% python3 -q
>>> import numpy as np
>>> np.set_printoptions(precision=2, suppress=True, linewidth=160)
>>> W0 = np.load("case10.npy")
>>> W0
array([[3, 0, 0],
       [3, 3, 0],
       [1, 0, 3]])
>>> x = np.array([2, 2, 2])
>>> W0 @ np.ones(3)
array([3., 6., 4.])
>>> np.linalg.norm(W0 @ x) <= np.linalg.norm(W0, 2) * np.linalg.norm(x) + 1e-9
np.True_
>>> W0 @ x
array([ 6, 12,  8])
>>> W0 @ (2 * x)
array([12, 24, 16])
>>> rng = np.random.default_rng(7467)
>>> idx = rng.permutation(3)
>>> idx
array([0, 1, 2])
>>> other = W0[idx][:, idx]
>>> np.round(np.linalg.det(other), 2), np.round(np.linalg.det(W0[idx]), 2)
(np.float64(27.0), np.float64(27.0))
>>> np.diag(other)
array([3, 3, 3])
>>> hat = np.triu(np.array([[-2, -7, -8], [-9, -2, 7], [-7, -2, 8]]), 1) + np.eye(3)
>>> other = hat @ W0 @ np.linalg.inv(hat)
>>> hat @ W0 - W0 @ hat
array([[-29.,   0.,   0.],
       [  7.,  21.,  24.],
       [  0.,   7.,   8.]])
>>> other
array([[ -26., -203., 1189.],
       [  10.,   73., -410.],
       [   1.,    7.,  -38.]])
>>> np.linalg.matrix_rank(other)
np.int64(3)
>>> T = np.stack([W0, -1 * W0, W0[::-1]])
>>> (T @ W0.T).shape
(3, 3, 3)
>>> np.einsum("bij,cij->bc", T, T)
array([[ 37, -37,  24],
       [-37,  37, -24],
       [ 24, -24,  37]])
>>> T.sum(axis=0)
array([[1, 0, 3],
       [3, 3, 0],
       [3, 0, 0]])
>>> T.shape
(3, 3, 3)
>>> X = np.load("w.npy")
>>> X
array([[-1.1, -0.6,  3.3, -0.4, -0.5,  0.8],
       [ 1.5,  0.8, -7.5, -1.6, -1.6,  1.3],
       [ 0.3, -0.4,  5.4,  1.5,  1. ,  1.4],
       [-1.6,  1.3,  0.3,  0.8, -0.6,  1.7],
       [-1.8,  1.6, -0.6, -0.7, -0.9, -0.6]])
>>> np.linalg.norm(X, axis=1)
array([3.68, 8.12, 5.88, 2.87, 2.8 ])
>>> round(np.linalg.norm(X) ** 2 / np.linalg.norm(X, 2) ** 2, 2)
np.float64(1.22)
>>> np.linalg.norm(X, axis=1).argmax()
np.int64(1)
>>> round(float(np.linalg.norm(X[4] - X[0])), 2)
4.77
>>> round(float(np.linalg.norm(X[4], 1)), 2), round(np.linalg.norm(X[4], np.inf), 2)
(6.2, np.float64(1.8))
>>> round(np.linalg.norm(X, 1), 2), round(float(np.linalg.norm(X, np.inf)), 2)
(np.float64(17.1), 14.3)
>>> round(X[4] @ X[0], 2)
np.float64(-0.71)
>>> arr = np.loadtxt("a.csv", delimiter=",")
>>> arr
array([[ 0.6 ,  0.65,  0.3 ,  0.1 ],
       [-0.7 , -4.17, -2.  ,  1.9 ],
       [ 0.5 , -2.39, -1.2 ,  1.4 ],
       [-1.9 ,  0.41,  0.2 ,  0.7 ],
       [-0.2 , -1.86, -0.9 ,  0.9 ],
       [ 0.5 ,  0.77,  0.4 ,  0.1 ],
       [ 0.6 , -0.76, -0.4 ,  1.6 ],
       [ 0.6 ,  2.2 ,  1.1 , -1.1 ],
       [ 2.3 , -2.22, -1.1 , -2.8 ],
       [-0.8 ,  2.42,  1.2 , -0.2 ],
       [-0.4 ,  0.45,  0.2 ,  0.1 ],
       [ 0.9 , -1.94, -1.  , -1.1 ],
       [ 1.2 ,  1.72,  0.9 ,  0.4 ],
       [ 0.2 ,  2.52,  1.3 ,  2.  ],
       [ 0.4 ,  3.02,  1.5 ,  0.2 ],
       [ 0.9 , -0.99, -0.5 , -1.4 ],
       [-1.4 ,  0.54,  0.3 , -0.3 ],
       [ 0.8 ,  0.03,  0.1 , -0.1 ],
       [ 0.5 , -3.09, -1.5 ,  0.  ],
       [-0.8 ,  1.36,  0.7 ,  0.2 ],
       [-0.8 ,  1.58,  0.8 , -0.1 ],
       [-0.8 ,  1.14,  0.6 , -1.  ],
       [-0.1 ,  4.18,  2.  , -0.1 ],
       [-2.  , -1.26, -0.7 , -1.  ],
       [-1.1 ,  0.9 ,  0.4 , -0.6 ],
       [-0.2 ,  3.6 ,  1.8 ,  0.3 ],
       [ 0.9 , -0.04,  0.  ,  0.9 ],
       [ 1.2 , -4.07, -1.9 , -1.6 ],
       [-1.2 ,  1.37,  0.7 , -0.3 ],
       [ 0.4 , -0.99, -0.5 , -0.8 ],
       [-0.3 , -2.34, -1.2 , -0.8 ]])
>>> other = arr + rng.integers(-2, 3, (31, 3)) @ rng.integers(-2, 3, (3, 4))
>>> other
array([[ 0.6 ,  6.65,  3.3 ,  0.1 ],
       [-1.7 , -7.17, -6.  ,  1.9 ],
       [-0.5 , -3.39, -3.2 ,  1.4 ],
       [-5.9 , -3.59, -1.8 ,  0.7 ],
       [-0.2 , -3.86,  3.1 ,  0.9 ],
       [-0.5 , -6.23, -1.6 ,  0.1 ],
       [-2.4 ,  0.24, -5.4 ,  1.6 ],
       [-1.4 , -3.8 , -0.9 , -1.1 ],
       [ 2.3 , -2.22,  4.9 , -2.8 ],
       [ 0.2 , -2.58,  3.2 , -0.2 ],
       [-1.4 ,  7.45,  0.2 ,  0.1 ],
       [ 0.9 , -7.94, -4.  , -1.1 ],
       [-0.8 ,  3.72,  0.9 ,  0.4 ],
       [ 1.2 , -0.48, -0.7 ,  2.  ],
       [-0.6 , -1.98,  1.5 ,  0.2 ],
       [-0.1 , -3.99,  1.5 , -1.4 ],
       [-2.4 , -6.46, -1.7 , -0.3 ],
       [ 2.8 ,  2.03,  4.1 , -0.1 ],
       [ 1.5 , -6.09, -3.5 ,  0.  ],
       [-3.8 ,  4.36, -2.3 ,  0.2 ],
       [ 2.2 , -3.42,  4.8 , -0.1 ],
       [ 1.2 ,  5.14,  0.6 , -1.  ],
       [ 0.9 ,  5.18,  4.  , -0.1 ],
       [-3.  ,  3.74,  0.3 , -1.  ],
       [-5.1 ,  2.9 , -4.6 , -0.6 ],
       [-1.2 ,  4.6 ,  1.8 ,  0.3 ],
       [ 1.9 ,  6.96,  2.  ,  0.9 ],
       [ 1.2 , -2.07, -5.9 , -1.6 ],
       [-2.2 ,  6.37,  1.7 , -0.3 ],
       [-1.6 ,  1.01, -6.5 , -0.8 ],
       [ 0.7 , -1.34, -2.2 , -0.8 ]])
>>> np.linalg.matrix_rank(other - arr, tol=1e-8)
np.int64(3)
>>> other - arr
array([[ 0.,  6.,  3.,  0.],
       [-1., -3., -4.,  0.],
       [-1., -1., -2.,  0.],
       [-4., -4., -2.,  0.],
       [ 0., -2.,  4.,  0.],
       [-1., -7., -2.,  0.],
       [-3.,  1., -5.,  0.],
       [-2., -6., -2.,  0.],
       [ 0.,  0.,  6.,  0.],
       [ 1., -5.,  2.,  0.],
       [-1.,  7.,  0.,  0.],
       [ 0., -6., -3.,  0.],
       [-2.,  2.,  0.,  0.],
       [ 1., -3., -2.,  0.],
       [-1., -5.,  0.,  0.],
       [-1., -3.,  2.,  0.],
       [-1., -7., -2.,  0.],
       [ 2.,  2.,  4.,  0.],
       [ 1., -3., -2.,  0.],
       [-3.,  3., -3.,  0.],
       [ 3., -5.,  4.,  0.],
       [ 2.,  4.,  0.,  0.],
       [ 1.,  1.,  2.,  0.],
       [-1.,  5.,  1.,  0.],
       [-4.,  2., -5.,  0.],
       [-1.,  1.,  0.,  0.],
       [ 1.,  7.,  2.,  0.],
       [ 0.,  2., -4.,  0.],
       [-1.,  5.,  1.,  0.],
       [-2.,  2., -6.,  0.],
       [ 1.,  1., -1.,  0.]])
>>> np.linalg.svd(other - arr, compute_uv=False)
array([23.4 , 17.47,  7.32,  0.  ])
>>> np.abs(other - arr).sum(axis=1)
array([ 9.,  8.,  4., 10.,  6., 10.,  9., 10.,  6.,  8.,  8.,  9.,  4.,  6.,  6.,  6., 10.,  8.,  6.,  9., 12.,  6.,  4.,  7., 11.,  2., 10.,  6.,  7., 10.,
        3.])
